>>> import numpy as np
>>> np.set_printoptions(precision=4, suppress=True, linewidth=140, sign=" ")
>>> rd = lambda a: np.round(a, 4) + 0
>>> A = np.loadtxt("dump.csv", delimiter=",")
>>> print(A)
[[-4.6271 10.8771  5.4663]
 [-2.725  10.8012  3.9337]
 [-4.9401  9.1934  4.378 ]
 [-3.0869 10.36    6.2798]
 [-3.2955 10.6697  6.3975]
 [-6.6355 11.8561  5.916 ]
 [-4.6326 10.4195  2.5106]
 [-2.6059 10.5478  4.547 ]
 [-4.1227 10.3975  6.2258]
 [-4.4202  9.3063  4.882 ]
 [-3.4538 10.2716  4.4593]
 [-7.2957  9.2015  5.6726]
 [-5.8283 10.8972  5.87  ]
 [-4.1305  9.7458  5.431 ]
 [-3.8906  7.5476  3.5933]
 [-3.4818 11.8691  6.0482]]
>>> Z = A[[6, 9]].astype(float)
>>> for _ in range(4):
...     z = np.linalg.norm(A[:, None] - Z, axis=-1).argmin(axis=1)
...     Z = np.array([A[z == j].mean(axis=0) for j in range(2)])
... 
>>> print(z)
[ 1  0  0  1  1  1  0  0  1  0  0  1  1  1  0  1]
>>> rd(Z)
array([[-3.8097,  9.7268,  4.0434],
       [-4.7227, 10.6527,  5.923 ]])
>>> rd(Z[1] - Z[0])
array([-0.9129,  0.9259,  1.8796])
>>> np.bincount(z)
array([ 7,  9])
>>> vec = np.array([4, 4, 0])
>>> y = A @ vec
>>> print(rd(np.linalg.pinv(A) @ A))
[[ 1.  0.  0.]
 [ 0.  1.  0.]
 [ 0.  0.  1.]]
>>> rng = np.random.default_rng(330)
>>> y = y + 0.1 * rng.normal(size=16)
>>> rd(y)
array([ 25.1393,  32.3887,  17.0989,  29.1248,  29.5792,  20.9445,  23.0775,  31.8183,  25.1756,  19.6013,  27.2353,   7.6231,  20.3675,
        22.48  ,  14.6722,  33.5418])
>>> b, *_ = np.linalg.lstsq(A, y)
>>> [round(float(np.linalg.norm(np.linalg.solve(A.T @ A + lam * np.eye(3), A.T @ y))), 2) for lam in (0, 1, 10, 100)]
[5.66, 5.46, 4.27, 2.15]
>>> rd(A.T @ (y - A @ b))
array([ 0.,  0.,  0.])
>>> arr = np.load("run17.npy")
>>> arr
array([[ 1.  ,  0.7 ,  0.49],
       [ 0.7 ,  1.  ,  0.7 ],
       [ 0.49,  0.7 ,  1.  ]])
>>> vec = np.array([3, 3, 1])
>>> y = arr @ vec
>>> rd(y)
array([ 5.59,  5.8 ,  4.57])
>>> rd(np.linalg.solve(arr, y + arr[:, 1]))
array([ 3.,  4.,  1.])
>>> mat = np.loadtxt("block19.csv", delimiter=",")
>>> rd(mat)
array([[ 8.1424, -2.8678, -5.0474],
       [ 8.945 ,  3.6576, -2.5706],
       [-0.9182,  8.9608,  4.3428],
       [-1.8749,  8.6506,  4.6531],
       [ 8.5954, -1.7892, -4.7873],
       [ 7.0224,  7.1176, -0.1629],
       [ 8.9393, -0.6239, -4.4384],
       [ 5.7417,  8.1399,  0.8805],
       [ 4.5526,  8.7403,  1.697 ],
       [ 1.2915, -8.852 , -4.4692],
       [ 8.1122, -2.9299, -5.0605],
       [ 9.0018, -0.337 , -4.3422],
       [ 6.3675,  7.7005,  0.3969],
       [-7.3923,  4.1874,  5.2744],
       [-9.1451, -2.5309,  3.1561],
       [-3.3007,  7.9888,  5.0284],
       [ 4.5086,  8.7577,  1.7251]])
>>> rk = np.linalg.matrix_rank(mat)
>>> rk
np.int64(2)
>>> N = np.linalg.svd(mat)[2][rk:].T
>>> print(rd(mat @ N))
[[ 0.]
 [ 0.]
 [ 0.]
 [ 0.]
 [ 0.]
 [ 0.]
 [ 0.]
 [ 0.]
 [ 0.]
 [ 0.]
 [ 0.]
 [ 0.]
 [ 0.]
 [ 0.]
 [ 0.]
 [ 0.]
 [ 0.]]
>>> rd(N @ N.T)
array([[ 0.1542, -0.1446,  0.331 ],
       [-0.1446,  0.1356, -0.3103],
       [ 0.331 , -0.3103,  0.7102]])
>>> [int(np.linalg.matrix_rank(np.delete(mat, i, axis=0))) for i in range(17)]
[2, 2, 2, 2, 2, 2, 2, 2, 2, 2, 2, 2, 2, 2, 2, 2, 2]
>>> Xs = mat - mat.mean(axis=0)
>>> V = np.linalg.svd(Xs)[2][:2]
>>> A2 = Xs - Xs @ V.T @ V
>>> np.linalg.norm(A2, axis=1).round(6).argmax()
np.int64(0)
>>> print(rd((Xs @ V.T).std(axis=0)))
[ 7.1118  5.2362]
>>> print(rd(A2.std(axis=0)))
[ 0.  0.  0.]
>>> data = np.array([[2, 0, 0, 0], [0, 2, 0, 0], [0, 0, 2, 0], [0, 0, 0, 0]])
>>> # triangular: eigenvalues sit on the diagonal
>>> hat = np.triu(np.array([[3, -5, -3, -4], [-5, 2, 3, 5], [3, -1, -1, 3], [2, 4, 3, -1]]), 1) + np.eye(4)
>>> A2 = hat @ data @ np.linalg.inv(hat)
>>> rd(np.linalg.det(A2))
np.float64(0.0)
>>> A2
array([[  2.,   0.,   0.,   8.],
       [  0.,   2.,   0., -10.],
       [  0.,   0.,   2.,  -6.],
       [  0.,   0.,   0.,   0.]])
>>> z = rng.permutation(4)
>>> z
array([ 1,  0,  3,  2])
>>> A2 = data[z][:, z]
>>> rd(np.linalg.det(A2)), rd(np.linalg.det(data[z]))
(np.float64(0.0), np.float64(0.0))
>>> np.trace(A2)
np.int64(6)
>>> np.allclose(A2, data)
False
>>> rd(np.sort(np.abs(np.linalg.eigvals(A2))))
array([ 0.,  2.,  2.,  2.])
>>> print(A2)
[[ 2  0  0  0]
 [ 0  2  0  0]
 [ 0  0  0  0]
 [ 0  0  0  2]]
>>> Uu, sv, vt = np.linalg.svd(mat)
>>> rd(sv)
array([ 30.1376,  28.1376,   0.    ])
>>> A2 = Uu[:, :2] @ np.diag(sv[:2]) @ vt[:2]
>>> rd(np.linalg.norm(mat - A2, 2)), rd(sv[2])
(np.float64(0.0), np.float64(0.0))
>>> print(rd(np.linalg.norm(mat - A2) / np.linalg.norm(mat)))
0.0
>>> np.linalg.matrix_rank(A2)
np.int64(2)
>>> print(rd(np.sort(np.linalg.eigvals(data).real)))
[ 0.  2.  2.  2.]
>>> data @ data
array([[ 4,  0,  0,  0],
       [ 0,  4,  0,  0],
       [ 0,  0,  4,  0],
       [ 0,  0,  0,  0]])
>>> print((np.linalg.matrix_power((data != 0) + (data.T != 0) + np.eye(4), 4) > 0).astype(int))
[[ 1  0  0  0]
 [ 0  1  0  0]
 [ 0  0  1  0]
 [ 0  0  0  1]]
>>> print((data != 0).astype(int))
[[ 1  0  0  0]
 [ 0  1  0  0]
 [ 0  0  1  0]
 [ 0  0  0  0]]
>>> print(rd(np.linalg.det(data)))
0.0
>>> np.flatnonzero(np.linalg.matrix_power((data != 0) + (data.T != 0) + np.eye(4), 4)[0])
array([ 0])
>>> rd(data @ np.linalg.pinv(data) @ data)
array([[ 2.,  0.,  0.,  0.],
       [ 0.,  2.,  0.,  0.],
       [ 0.,  0.,  2.,  0.],
       [ 0.,  0.,  0.,  0.]])
>>> np.linalg.lstsq(data[:-1].T, data[-1])[2]
np.int32(3)
>>> rd(np.trace(np.linalg.pinv(data) @ data))
np.float64(3.0)
>>> print(np.unique(data.round(6), axis=0).shape)
(4, 4)
